$ ipython --no-banner

In [1]: import numpy as np

In [2]: np.set_printoptions(precision=3, suppress=True, linewidth=140)

In [3]: K = np.load("dump.npy")

In [4]: K
Out[4]: 
array([[-2,  1,  2,  0, -2,  0, -2, -1,  0,  2,  2,  2, -1],
       [ 4, -2,  0,  0, -1,  2, -1,  1,  1,  0,  1,  2, -1],
       [-4,  2,  0, -2,  1, -1, -1,  2,  0,  1, -2, -2,  2],
       [ 4, -2,  1, -2,  0,  1, -2,  2, -2, -1, -1, -2, -2],
       [ 4, -2,  1,  0,  1,  0,  0, -2,  0,  2,  0, -1,  0],
       [ 0,  0, -2, -2,  0, -1, -2,  2,  0,  1, -1,  2,  1],
       [-2,  1, -1, -1, -2,  2, -1,  0,  1,  2,  0,  0,  2],
       [ 0,  0,  0, -1,  2, -1, -2, -2,  2,  2,  0, -2, -1],
       [-4,  2,  0,  2, -1,  1,  1,  1, -1,  2, -2,  2,  1],
       [ 4, -2,  0,  1, -2,  0,  2,  2,  1,  2, -1, -2, -2],
       [-2,  1,  2,  0,  1,  1,  2, -1,  0, -1, -1,  1,  2],
       [-4,  2,  1,  2,  0,  2,  1, -1,  0, -2,  1,  2,  2]])

In [5]: M2 = K[0, 0] * K[1:] - np.outer(K[1:, 0], K[0])

In [6]: M2
Out[6]: 
array([[  0,   0,  -8,   0,  10,  -4,  10,   2,  -2,  -8, -10, -12,   6],
       [  0,   0,   8,   4, -10,   2,  -6,  -8,   0,   6,  12,  12,  -8],
       [  0,   0, -10,   4,   8,  -2,  12,   0,   4,  -6,  -6,  -4,   8],
       [  0,   0, -10,   0,   6,   0,   8,   8,   0, -12,  -8,  -6,   4],
       [  0,   0,   4,   4,   0,   2,   4,  -4,   0,  -2,   2,  -4,  -2],
       [  0,   0,   6,   2,   0,  -4,  -2,  -2,  -2,   0,   4,   4,  -6],
       [  0,   0,   0,   2,  -4,   2,   4,   4,  -4,  -4,   0,   4,   2],
       [  0,   0,   8,  -4,  -6,  -2, -10,  -6,   2,   4,  12,   4,  -6],
       [  0,   0,  -8,  -2,  12,   0,   4,   0,  -2, -12,  -6,  -4,   8],
       [  0,   0,   0,   0,  -6,  -2,  -8,   0,   0,   6,   6,   2,  -6],
       [  0,   0,   6,  -4,  -8,  -4, -10,  -2,   0,  12,   6,   4,  -8]])

In [7]: K[:, 0] / K[0, 0]
Out[7]: array([ 1., -2.,  2., -2., -2., -0.,  1., -0.,  2., -2.,  1.,  2.])

In [8]: np.flatnonzero(~M2.round(6).any(axis=1))
Out[8]: array([], dtype=int64)

In [9]: w1 = np.array([[-4, -3, 0, -5],
   ...:     [-3, -2, -2, -3],
   ...:     [4, 1, 1, 5],
   ...:     [-3, 1, 4, -2],
   ...:     [4, -4, 0, -2],
   ...:     [2, 0, 4, 1],
   ...:     [-3, -3, 2, -5],
   ...:     [2, -5, -5, -4],
   ...:     [4, -5, 5, 2],
   ...:     [4, 4, -3, 1],
   ...:     [2, 4, 4, -1],
   ...:     [4, 4, 1, 4],
   ...:     [-2, 0, -5, 1]])

In [10]: c = np.array([-1, -1, 0, -2])

In [11]: hid = np.maximum(M2 @ w1 + c, 0)

In [12]: hid
Out[12]: 
array([[  0,   0,   0,   0],
       [ 97, 229, 142, 148],
       [  0,   0,   0,   0],
       [  0,   0,   0,   0],
       [  0,   0,  76,   0],
       [ 39,  65,  44,  40],
       [  0,   5,   0,   0],
       [109, 157,  74, 136],
       [  0,   0,   0,   0],
       [ 51, 103,  14,  50],
       [113, 161,   0, 120]])

In [13]: np.linalg.matrix_rank(hid)
Out[13]: np.int64(4)

In [14]: C = np.array([[1, 2], [0, 0], [-2, 1], [-2, -1]])

In [15]: hid @ C
Out[15]: 
array([[   0,    0],
       [-483,  188],
       [   0,    0],
       [   0,    0],
       [-152,   76],
       [-129,   82],
       [   0,    0],
       [-311,  156],
       [   0,    0],
       [ -77,   66],
       [-127,  106]])

In [16]: t3 = np.stack([K, 5 * K, K[::-1]])

In [17]: np.linalg.norm(t3, axis=(1, 2))
Out[17]: array([ 20.494, 102.47 ,  20.494])

In [18]: np.linalg.matrix_rank(t3)
Out[18]: array([12, 12, 12])

In [19]: t3.shape
Out[19]: (3, 12, 13)

In [20]: M2 = np.array([[-4, 1, -7],
    ...:     [-3, 1, -6],
    ...:     [-5, -2, 8],
    ...:     [6, 2, 4],
    ...:     [3, 1, -1],
    ...:     [-2, 6, -1],
    ...:     [-4, 0, 8],
    ...:     [8, 1, 5],
    ...:     [-1, -3, 3],
    ...:     [-3, 7, -7],
    ...:     [8, -3, 1],
    ...:     [-5, 4, -5],
    ...:     [4, -7, 0]])

In [21]: np.linalg.matrix_rank(K @ M2)
Out[21]: np.int64(3)

In [22]: np.einsum("ij,ij->i", K, K)
Out[22]: array([31, 34, 44, 48, 31, 24, 25, 27, 42, 47, 23, 44])

In [23]: M2.T @ K.T
Out[23]: 
array([[-15, -12,  22,  -6, -29,   7,  -1,  -8,  -6, -15, -22,  13],
       [ 15,  23, -18,  12,   9,   7,   6,  -1,  32,  24, -13, -12],
       [-17, -26,  11, -13, -28, -47, -23, -29,   8,  14,  34,  38]])

In [24]: np.einsum("ij,ij->", K, M2)
ValueError: operands could not be broadcast together with remapped shapes [original->remapped]: (12,13)->(12,13) (13,3)->(13,3) 


In [25]: M = np.load("m.npy")

In [26]: M
Out[26]: 
array([[  4,  33,  19,   0,   6],
       [  0,  21,  43,   0,   0],
       [  1,   0,   0,  37,   0],
       [  0,   0,   0,   0,   0],
       [  0,   0,   0,   0,   0],
       [130,  39,   0, 115,  44],
       [  0,   0,   0,   0,   0],
       [ 75,  97,  58,  60,  53],
       [ 32,  11,   1,  30,   9],
       [ 29,  44,  25,  17,  19],
       [ 79,  51,  16,  61,  34],
       [  0,   0,   0,   0,   0],
       [  0,   0,   0,   0,   0]])

In [27]: # rows 3 and 4 are equal

In [28]: O, r_ = np.linalg.qr(M)

In [29]: O.shape, r_.shape
Out[29]: ((13, 5), (5, 5))

In [30]: np.round(abs(r_[0, 0]), 3), round(np.linalg.norm(M[:, 0]), 3)
Out[30]: (np.float64(175.066), np.float64(175.066))

In [31]: np.abs(np.diag(r_))
Out[31]: array([175.066,  79.927,  27.478,  36.757,   8.752])

In [32]: np.allclose(r_.T @ r_, M.T @ M)
Out[32]: True

In [33]: np.round(np.trace(O @ O.T), 3)
Out[33]: np.float64(5.0)
